>>> import numpy as np
>>> np.set_printoptions(precision=1, suppress=True, linewidth=200, legacy="1.25")
>>> def rnd(a):
...     return np.round(a, 1) + 0
... 
>>> mat = np.load("case12.npy")
>>> print(rnd(mat))
[[ 0.  -0.6 -0.9  0.9 -0.8  0.2  0.5 -0.2 -0.4]
 [ 0.3 -0.4  0.1  0.1 -0.2 -0.2 -0.5  0.4  0. ]
 [ 0.1 -4.  -3.   7.  -5.9  1.4  5.4  0.2 -2.6]
 [ 0.7 -4.5 -3.7  7.1 -5.5  1.9  5.5  1.  -2.8]
 [ 0.4 -1.5 -1.3  2.9 -1.9  1.1  2.7 -0.2 -0.7]
 [ 0.   0.2  0.3  0.2 -0.5 -0.1  0.2  0.2  0. ]
 [ 0.5 -1.  -0.9  0.8 -1.1  0.4  1.5 -0.1  0.3]
 [ 0.6 -1.4 -1.6  2.8 -2.2  0.4  1.7  0.3 -1.3]
 [ 0.  -1.7 -0.9  3.1 -2.   1.1  2.1  0.2 -1.1]
 [ 0.5 -0.9 -0.6  0.3 -0.8  0.6  1.5  0.  -0.2]
 [ 0.8 -3.6 -3.1  5.1 -4.7  1.   4.8  0.7 -2.1]
 [ 0.6 -2.4 -2.2  3.8 -3.7  0.8  3.1  0.6 -2.1]
 [ 0.1 -0.6 -0.9  1.3 -1.1  0.6  1.1 -0.1 -0.1]
 [ 0.1 -0.5 -0.7  1.3 -1.3  0.3  1.5  0.1 -0.6]
 [ 0.5 -4.  -3.7  7.5 -5.   1.3  5.7  0.5 -2.6]
 [ 0.4 -3.2 -3.   5.5 -3.9  1.   4.2 -0.2 -2. ]
 [ 0.1 -2.4 -2.7  4.  -3.4  0.4  3.3  0.2 -1.7]
 [-0.3 -0.7 -0.7  1.6 -0.9  0.   0.9 -0.4 -0.5]
 [ 0.5 -2.9 -2.3  4.5 -3.5  1.   3.2  1.  -0.9]
 [ 0.4  0.1  0.4  0.6  0.   0.1  0.  -0.7  0.1]
 [ 0.  -1.6 -1.3  3.2 -2.1  0.5  2.3  0.6 -1.3]
 [ 0.8 -3.4 -2.7  6.1 -4.4  1.8  4.5  0.7 -1.6]
 [ 0.5 -2.7 -1.8  4.3 -3.   0.6  3.8  0.6 -0.9]
 [-0.3 -1.  -0.5  1.5 -1.1  0.1  1.4 -0.3 -0.7]
 [ 0.9 -3.8 -3.4  6.6 -5.4  1.5  5.1  0.4 -2.9]
 [ 0.3 -4.2 -3.2  6.9 -5.6  1.6  5.3  0.9 -3.1]
 [-0.2  0.1 -0.3  0.   0.4 -0.4 -0.6 -0.3  0.3]
 [-0.3 -0.4 -0.4 -0.3  0.   0.7 -0.6  0.1  0.1]
 [ 0.2 -2.7 -1.8  4.1 -3.   0.9  2.8  0.5 -1.3]
 [ 0.9 -1.2 -1.6  2.7 -2.4  0.5  2.3  0.3 -1.6]
 [ 0.4 -0.9 -0.6  1.2 -1.2 -0.2  0.5  0.1 -0.4]
 [-0.1 -1.9 -0.8  3.5 -2.1  0.6  2.3  0.  -0.9]
 [ 0.8 -4.  -3.7  7.5 -5.4  1.6  5.7  0.4 -2.3]
 [ 0.1 -0.1 -0.3  0.7  0.3 -0.6 -0.1  0.1 -0.5]
 [-0.1 -4.3 -4.   7.1 -5.4  2.   5.4  0.9 -2.4]
 [ 0.1 -0.3  0.  -0.1 -0.1  0.4  0.   0.2  0.1]
 [-0.3 -0.5 -0.8  1.4 -1.3 -0.1  1.1  0.4 -0.2]
 [ 0.2 -3.7 -3.7  7.  -5.7  0.9  5.6  0.7 -2.8]
 [ 0.4 -1.4 -1.5  2.9 -2.1  0.2  2.7  0.3 -1.5]
 [-0.1 -1.  -0.9  0.8 -1.1 -0.2  1.1 -0.7 -0.6]
 [-0.2 -1.2 -0.7  1.4 -1.1  0.4  1.3 -0.2 -0.6]
 [ 0.8 -4.2 -3.   6.9 -5.2  1.4  5.3  0.3 -2.6]
 [ 1.  -3.1 -2.6  5.7 -4.4  1.1  4.8  0.5 -2.1]]
>>> C = mat[[5, 22]].astype(float)
>>> for _ in range(4):
...     labels = np.linalg.norm(mat[:, None] - C, axis=-1).argmin(axis=1)
...     C = np.array([mat[labels == j].mean(axis=0) for j in range(2)])
... 
>>> print(labels)
[0 0 1 1 0 0 0 0 0 0 1 1 0 0 1 1 1 0 1 0 0 1 1 0 1 1 0 0 1 0 0 0 1 0 1 0 0 1 0 0 0 1 1]
>>> print(np.abs(C[1] - C[0]).argmax())
3
>>> gram = np.cov(mat, rowvar=False)
>>> print(rnd(np.polyfit(mat[:, 0], mat[:, 2], 1)))
[-1.8 -1.1]
>>> print(gram.shape)
(9, 9)
>>> print(rnd(np.corrcoef(mat[:, 0], mat[:, 2])[0, 1]))
-0.5
>>> print(np.argsort(-mat.std(axis=0).round(6), kind="stable"))
[3 6 4 1 2 8 5 7 0]
>>> C = np.array([[2, 0, 0, 0, 0, 2, 2, 0], [1, 2, 2, 2, 1, 1, 1, 2]])
>>> arr = np.repeat(C, 34 // 2, axis=0)
>>> rng = np.random.default_rng(729)
>>> arr = arr + 0.1 * rng.normal(size=arr.shape)
>>> print(rnd(arr))
[[ 2.   0.   0.1  0.1  0.   1.9  2.1  0.1]
 [ 2.   0.   0.  -0.1  0.2  1.9  1.9  0. ]
 [ 2.  -0.2  0.1  0.  -0.1  1.9  2.2 -0.1]
 [ 2.   0.   0.   0.1  0.   2.1  2.   0. ]
 [ 2.1  0.   0.   0.   0.   1.8  1.9 -0.1]
 [ 2.1 -0.1  0.  -0.1 -0.2  2.   2.1 -0.1]
 [ 2.   0.   0.  -0.1  0.   1.9  1.9  0.1]
 [ 2.1 -0.2  0.  -0.2 -0.1  2.   2.1  0.1]
 [ 1.8  0.  -0.1  0.  -0.1  2.2  2.1  0.1]
 [ 2.1  0.1  0.   0.  -0.1  2.1  2.   0. ]
 [ 2.  -0.2  0.1  0.1  0.   2.   1.9  0.2]
 [ 2.1  0.1 -0.1  0.   0.   2.1  2.1  0.1]
 [ 2.   0.1  0.   0.1 -0.1  1.9  1.9  0.2]
 [ 2.   0.   0.1  0.1  0.   2.   2.1  0.1]
 [ 1.8  0.1  0.  -0.1  0.1  2.   2.1  0. ]
 [ 2.  -0.1  0.1  0.   0.   2.2  2.   0. ]
 [ 1.8 -0.1  0.   0.1 -0.1  2.   2.1 -0.3]
 [ 0.9  2.   2.   2.1  0.9  0.9  0.9  1.9]
 [ 0.9  1.9  1.9  2.   1.   0.9  1.1  1.9]
 [ 0.9  2.1  2.2  2.   0.9  1.1  1.1  2. ]
 [ 1.   2.1  2.1  2.2  1.1  1.2  1.   2. ]
 [ 0.8  1.9  1.9  2.   0.9  1.   0.9  1.8]
 [ 1.   1.7  2.1  2.   1.   1.   0.9  2.1]
 [ 0.9  2.   2.   1.9  0.9  1.   0.9  1.8]
 [ 1.1  1.9  2.2  2.1  1.1  1.   1.3  2.1]
 [ 1.1  1.8  2.   2.   1.1  0.8  1.   2.1]
 [ 1.1  1.9  1.8  1.9  1.1  1.1  1.   2.2]
 [ 1.   2.2  2.1  1.8  1.   1.   1.2  1.9]
 [ 1.1  2.2  2.   2.1  1.   0.7  1.   2.1]
 [ 0.9  2.1  2.3  2.1  0.9  1.   1.   2. ]
 [ 1.   1.9  2.2  1.7  1.1  1.   1.   2.1]
 [ 1.1  2.   2.   2.   1.1  1.   1.1  1.7]
 [ 1.   2.   1.9  2.   1.   1.1  1.   2.1]
 [ 0.9  2.   2.   2.   1.2  0.9  1.   2. ]]
>>> P = arr @ np.linalg.solve(arr.T @ arr, arr.T)
>>> print(rnd(P @ arr[:, 4]))
[ 0.   0.2 -0.1  0.   0.  -0.2  0.  -0.1 -0.1 -0.1  0.   0.  -0.1  0.   0.1  0.  -0.1  0.9  1.   0.9  1.1  0.9  1.   0.9  1.1  1.1  1.1  1.   1.   0.9  1.1  1.1  1.   1.2]
>>> print(np.allclose(P @ P, P))
True
>>> print(rnd(np.diag(P)))
[0.2 0.3 0.3 0.1 0.2 0.1 0.2 0.1 0.3 0.2 0.2 0.2 0.2 0.1 0.3 0.2 0.3 0.2 0.2 0.2 0.2 0.1 0.3 0.2 0.2 0.2 0.4 0.4 0.4 0.2 0.5 0.4 0.2 0.2]
>>> W0 = np.loadtxt("block2.csv", delimiter=",")
>>> print(W0)
[[ -1.   1. -10.  -2.  -2.  -2.  -1.   1.]
 [ -2.   0.   0.   0.   2.   0.  -1.  -1.]
 [  2.   2. -10.  -2.   0.   1.  -1.  -1.]
 [  1.   1.   0.   0.   0.   1.   1.  -2.]
 [  0.   0.  10.   2.   0.  -2.   0.   1.]
 [ -2.  -1.   0.   0.   2.   1.   0.   0.]
 [ -1.   0.   5.   1.   2.   0.   2.  -1.]
 [  0.   0.   5.   1.   0.  -1.  -2.  -2.]
 [  1.  -1.   5.   1.   1.   2.  -1.  -2.]
 [  2.  -1.  -5.  -1.   0.   2.   0.   1.]
 [ -1.   0.  -5.  -1.   1.  -2.   2.   2.]]
>>> print(np.linalg.matrix_rank(W0, rtol=0.1))
5
>>> gram = W0.T @ W0
>>> print(np.diag(gram))
[ 21.   9. 425.  17.  18.  24.  17.  22.]
>>> print(rnd(np.linalg.eigvalsh(gram)[::-1]))
[449.3  42.1  26.4  19.2  11.3   3.5   1.2   0. ]
>>> print(rnd(np.linalg.svd(W0, compute_uv=False) ** 2))
[449.3  42.1  26.4  19.2  11.3   3.5   1.2   0. ]
>>> f = np.array([0, 1, 2, 2, 2, 0, 0, 0, 1, 1, 0, 0, 2, 0, 1])
>>> E = 5 * np.eye(15) + np.outer(f, f)
>>> print(E)
[[5. 0. 0. 0. 0. 0. 0. 0. 0. 0. 0. 0. 0. 0. 0.]
 [0. 6. 2. 2. 2. 0. 0. 0. 1. 1. 0. 0. 2. 0. 1.]
 [0. 2. 9. 4. 4. 0. 0. 0. 2. 2. 0. 0. 4. 0. 2.]
 [0. 2. 4. 9. 4. 0. 0. 0. 2. 2. 0. 0. 4. 0. 2.]
 [0. 2. 4. 4. 9. 0. 0. 0. 2. 2. 0. 0. 4. 0. 2.]
 [0. 0. 0. 0. 0. 5. 0. 0. 0. 0. 0. 0. 0. 0. 0.]
 [0. 0. 0. 0. 0. 0. 5. 0. 0. 0. 0. 0. 0. 0. 0.]
 [0. 0. 0. 0. 0. 0. 0. 5. 0. 0. 0. 0. 0. 0. 0.]
 [0. 1. 2. 2. 2. 0. 0. 0. 6. 1. 0. 0. 2. 0. 1.]
 [0. 1. 2. 2. 2. 0. 0. 0. 1. 6. 0. 0. 2. 0. 1.]
 [0. 0. 0. 0. 0. 0. 0. 0. 0. 0. 5. 0. 0. 0. 0.]
 [0. 0. 0. 0. 0. 0. 0. 0. 0. 0. 0. 5. 0. 0. 0.]
 [0. 2. 4. 4. 4. 0. 0. 0. 2. 2. 0. 0. 9. 0. 2.]
 [0. 0. 0. 0. 0. 0. 0. 0. 0. 0. 0. 0. 0. 5. 0.]
 [0. 1. 2. 2. 2. 0. 0. 0. 1. 1. 0. 0. 2. 0. 6.]]
>>> W1 = np.array([[4, 4, -4, 3],
...     [-4, 0, 5, 5],
...     [3, -3, 1, 2],
...     [-4, -5, -1, -2],
...     [-5, 0, 4, 2],
...     [-2, 1, 3, -1],
...     [5, -1, -4, 1],
...     [1, -3, -3, -2],
...     [-4, -5, 3, -4],
...     [-2, 4, 5, -1],
...     [-5, -4, -2, -5],
...     [0, 0, 3, -1],
...     [-3, 0, 5, -4],
...     [1, -1, 5, 0],
...     [3, -2, 4, -4]])
>>> c = np.array([-3, 0, -3, -1])
>>> H = np.maximum(E @ W1 + c, 0)
>>> print(H)
[[17. 20.  0. 14.]
 [ 0.  0. 57. 16.]
 [ 0.  0. 72.  0.]
 [ 0.  0. 62.  0.]
 [ 0.  0. 87.  0.]
 [ 0.  5. 12.  0.]
 [22.  0.  0.  4.]
 [ 2.  0.  0.  0.]
 [ 0.  0. 47.  0.]
 [ 0.  1. 57.  0.]
 [ 0.  0.  0.  0.]
 [ 0.  0. 12.  0.]
 [ 0.  0. 92.  0.]
 [ 2.  0. 22.  0.]
 [ 0.  0. 52.  0.]]
>>> print((H > 0).astype(int))
[[1 1 0 1]
 [0 0 1 1]
 [0 0 1 0]
 [0 0 1 0]
 [0 0 1 0]
 [0 1 1 0]
 [1 0 0 1]
 [1 0 0 0]
 [0 0 1 0]
 [0 1 1 0]
 [0 0 0 0]
 [0 0 1 0]
 [0 0 1 0]
 [1 0 1 0]
 [0 0 1 0]]
>>> C = np.array([[1, 2, 1], [2, 1, 1], [0, 2, 3], [3, 3, 3]])
>>> print(W1 @ C)
[[ 21  13   5]
 [ 11  17  26]
 [  3  11   9]
 [-20 -21 -18]
 [  1   4  13]
 [ -3   0   5]
 [  6   4  -5]
 [-11 -13 -17]
 [-26 -19 -12]
 [  3   7  14]
 [-28 -33 -30]
 [ -3   3   6]
 [-15  -8   0]
 [ -1  11  15]
 [-13   0   1]]
>>> print((H @ C).round(6).argmax(axis=1))
[0 2 2 2 2 2 1 1 2 2 0 2 2 2 2]
>>> x = np.ones(15)
>>> for _ in range(6):
...     x = E @ x
...     x /= np.linalg.norm(x)
...     print(round(x @ E @ x, 1))
... 
24.2
25.0
25.0
25.0
25.0
25.0
>>> print(rnd(x))
[0.  0.2 0.4 0.4 0.4 0.  0.  0.  0.2 0.2 0.  0.  0.4 0.  0.2]
>>> M2 = E / np.linalg.norm(E, axis=1, keepdims=True)
>>> gram = M2 @ M2.T
>>> print(np.argwhere(np.triu(np.abs(gram) > 0.95, 1)))
[]
>>> X = np.loadtxt("out7.csv", delimiter=",")
>>> print(X)
[[ 1.  3.  3.  2.  3.  2.  0.  1.  3.  2.  0.  0.  3.  1.]
 [ 4.  5.  4.  4.  4.  3.  3.  4.  5.  2.  1.  1.  5.  4.]
 [ 4.  5.  6.  4.  6.  3.  3.  6.  8.  3.  2.  3.  8.  5.]
 [ 5.  6.  8.  4.  7.  5.  3.  7. 11.  6.  4.  3.  8.  8.]
 [ 7.  6.  9.  5. 10.  7.  3.  7. 11.  9.  7.  4.  8. 10.]
 [ 7.  7. 10.  8. 10.  7.  4. 10. 11.  9. 10.  7.  9. 12.]
 [ 8.  7. 12.  9. 11.  7.  7. 10. 13. 10. 12. 10. 12. 13.]
 [ 8. 10. 14. 11. 13.  9.  8. 10. 16. 10. 15. 12. 13. 15.]
 [ 8. 11. 14. 13. 14.  9.  9. 13. 17. 13. 16. 13. 13. 16.]
 [10. 11. 14. 16. 14. 11.  9. 15. 17. 15. 17. 14. 14. 16.]
 [12. 11. 16. 16. 14. 13.  9. 18. 18. 18. 19. 16. 14. 17.]
 [13. 11. 19. 19. 14. 15. 10. 19. 21. 20. 20. 17. 14. 20.]
 [14. 13. 21. 22. 17. 16. 12. 19. 21. 21. 22. 20. 17. 20.]
 [14. 14. 21. 22. 20. 19. 15. 22. 24. 24. 25. 21. 17. 21.]
 [15. 14. 22. 23. 20. 19. 15. 25. 27. 25. 28. 22. 17. 21.]
 [18. 17. 25. 23. 21. 21. 15. 28. 28. 25. 28. 23. 19. 24.]
 [21. 20. 27. 24. 24. 21. 17. 28. 28. 27. 29. 26. 22. 24.]
 [22. 21. 30. 26. 24. 21. 20. 30. 31. 29. 30. 26. 25. 26.]
 [25. 21. 30. 26. 27. 22. 21. 33. 34. 29. 31. 26. 28. 27.]]
>>> Q, V = np.linalg.qr(X[:, :3])[0], np.linalg.qr(X[:, 3:])[0]
>>> sv = np.linalg.svd(Q.T @ V, compute_uv=False)
>>> print((sv > 0.9).sum())
1
>>> print(rnd(np.degrees(np.arccos(sv.clip(0, 1)))))
[ 1.7 26.6 39.6]
>>> print(rnd(np.linalg.norm(X, 2) / np.linalg.norm(X)))
1.0
>>> print([round(float(x), 1) for x in np.linalg.svd(X, compute_uv=False)[:3]])
[266.7, 15.7, 10.0]
>>> M2 = np.c_[X[:, :8] @ np.array([[2, 2, 0, 0, 3, 0, 3, 1],
...     [2, 3, 0, 1, 2, 0, 2, 3],
...     [3, 3, 2, 1, 1, 1, 0, 0],
...     [2, 0, 3, 0, 1, 1, 2, 2],
...     [3, 3, 1, 1, 2, 0, 0, 3],
...     [2, 2, 3, 2, 1, 1, 2, 3],
...     [1, 2, 0, 0, 1, 3, 3, 2],
...     [1, 0, 1, 3, 0, 0, 2, 2]]), np.array([3, 3, 1, 2, -2, 0, 3, 2, 1, 0, 1, 3, -3, -2, 1, 2, -3, -1, 1])]
>>> print(M2)
[[ 35.  33.  22.  16.  22.   7.  19.  31.   3.]
 [ 63.  59.  37.  31.  44.  20.  53.  62.   3.]
 [ 77.  71.  45.  41.  50.  22.  57.  72.   1.]
 [ 95.  89.  57.  52.  61.  26.  68.  87.   2.]
 [117. 109.  71.  60.  77.  30.  80. 106.  -2.]
 [132. 117.  85.  71.  84.  37.  97. 123.   0.]
 [148. 134.  93.  74.  95.  49. 111. 135.   3.]
 [175. 161. 111.  85. 112.  58. 128. 162.   2.]
 [188. 169. 121.  96. 119.  63. 143. 180.   1.]
 [204. 177. 138. 106. 130.  68. 163. 198.   0.]
 [221. 191. 151. 121. 140.  72. 179. 212.   1.]
 [244. 208. 173. 131. 152.  83. 197. 229.   3.]
 [275. 237. 192. 140. 173.  95. 218. 258.  -3.]
 [298. 261. 207. 159. 187. 107. 241. 291.  -2.]
 [308. 266. 215. 169. 192. 109. 252. 300.   1.]
 [339. 297. 231. 189. 214. 114. 277. 327.   2.]
 [370. 331. 241. 197. 240. 123. 300. 354.  -3.]
 [392. 351. 255. 207. 253. 137. 322. 372.  -1.]
 [413. 370. 264. 221. 270. 141. 342. 395.   1.]]
>>> print(rnd(np.linalg.norm(np.linalg.qr(X)[0].T @ M2, axis=0) ** 2 / ((M2 ** 2).sum(axis=0) + 1e-12)))
[1.  1.  1.  1.  1.  1.  1.  1.  0.7]
>>> print(rnd(np.linalg.lstsq(X, M2[:, 0])[0]))
[2. 2. 3. 2. 3. 2. 1. 1. 0. 0. 0. 0. 0. 0.]
>>> print(np.linalg.matrix_rank(M2))
9
>>> print(rnd(np.linalg.norm(M2 - X @ np.linalg.lstsq(X, M2)[0], axis=0)))
[0.  0.  0.  0.  0.  0.  0.  0.  5.2]
>>> print(np.linalg.matrix_rank(np.c_[X, M2]))
15
